>>> import numpy as np
>>> np.set_printoptions(precision=2, suppress=True, linewidth=160, legacy="1.25")
>>> rng = np.random.default_rng(48)
>>> t = np.sort(rng.uniform(-2, 2, 16))
>>> F = np.c_[t, t ** 2, t ** 3] @ np.array([[-5, -1, -4], [1, 4, -5], [-3, 0, -5]])
>>> F
array([[ 24.71,  12.65,  15.67],
       [ 22.22,  11.56,  13.55],
       [ 14.36,   7.85,   7.44],
       [ 11.79,   6.52,   5.69],
       [  4.05,   2.07,   1.7 ],
       [  3.07,   1.46,   1.36],
       [  2.72,   1.26,   1.24],
       [  0.51,   0.14,   0.35],
       [ -0.27,  -0.04,  -0.24],
       [ -0.55,  -0.06,  -0.52],
       [ -1.81,   0.16,  -2.32],
       [ -1.94,   0.2 ,  -2.55],
       [ -3.36,   0.88,  -5.44],
       [ -4.7 ,   1.64,  -8.49],
       [ -8.1 ,   3.64, -16.67],
       [-14.35,   6.99, -31.68]])
>>> Xc = F - F.mean(axis=0)
>>> V = np.linalg.svd(Xc)[2][:2]
>>> Y = Xc - Xc @ V.T @ V
>>> (Xc @ V.T).std(axis=0)
array([14.68,  4.76])
>>> np.linalg.norm(Y, axis=1).round(6).argmax()
4
>>> Uu, sig, VT = np.linalg.svd(F)
>>> sig
array([59.11, 26.27,  0.93])
>>> Y = Uu[:, :2] @ np.diag(sig[:2]) @ VT[:2]
>>> round(float(np.abs(F - Y).max()), 2)
0.22
>>> np.linalg.matrix_rank(Y)
2
>>> np.round(np.linalg.norm(F - Y) / np.linalg.norm(F), 2)
0.01
>>> labels = F[:, 0] > np.median(F[:, 0])
>>> f = F[labels].mean(axis=0) - F[~labels].mean(axis=0)
>>> np.argsort(-np.abs(f).round(6), kind="stable")
array([0, 2, 1])
>>> labels.astype(int)
array([1, 1, 1, 1, 1, 1, 1, 1, 0, 0, 0, 0, 0, 0, 0, 0])
>>> round((((F - F.mean(axis=0)) @ f > 0) == labels).mean(), 2)
0.94
>>> f
array([14.81,  3.76, 14.36])
>>> E = np.array([[-3, 1], [9, 5]])
>>> E
array([[-3,  1],
       [ 9,  5]])
>>> # row 1 dominates
>>> Y = E + rng.integers(-2, 3, (2, 1)) @ rng.integers(-2, 3, (1, 2))
>>> Y
array([[-7, -1],
       [11,  6]])
>>> np.abs(Y - E).sum(axis=1)
array([6, 3])
>>> np.linalg.matrix_rank(Y - E, tol=1e-8)
1
>>> np.round(np.linalg.svd(Y - E, compute_uv=False), 2) + 0
array([5., 0.])
>>> Y - E
array([[-4, -2],
       [ 2,  1]])
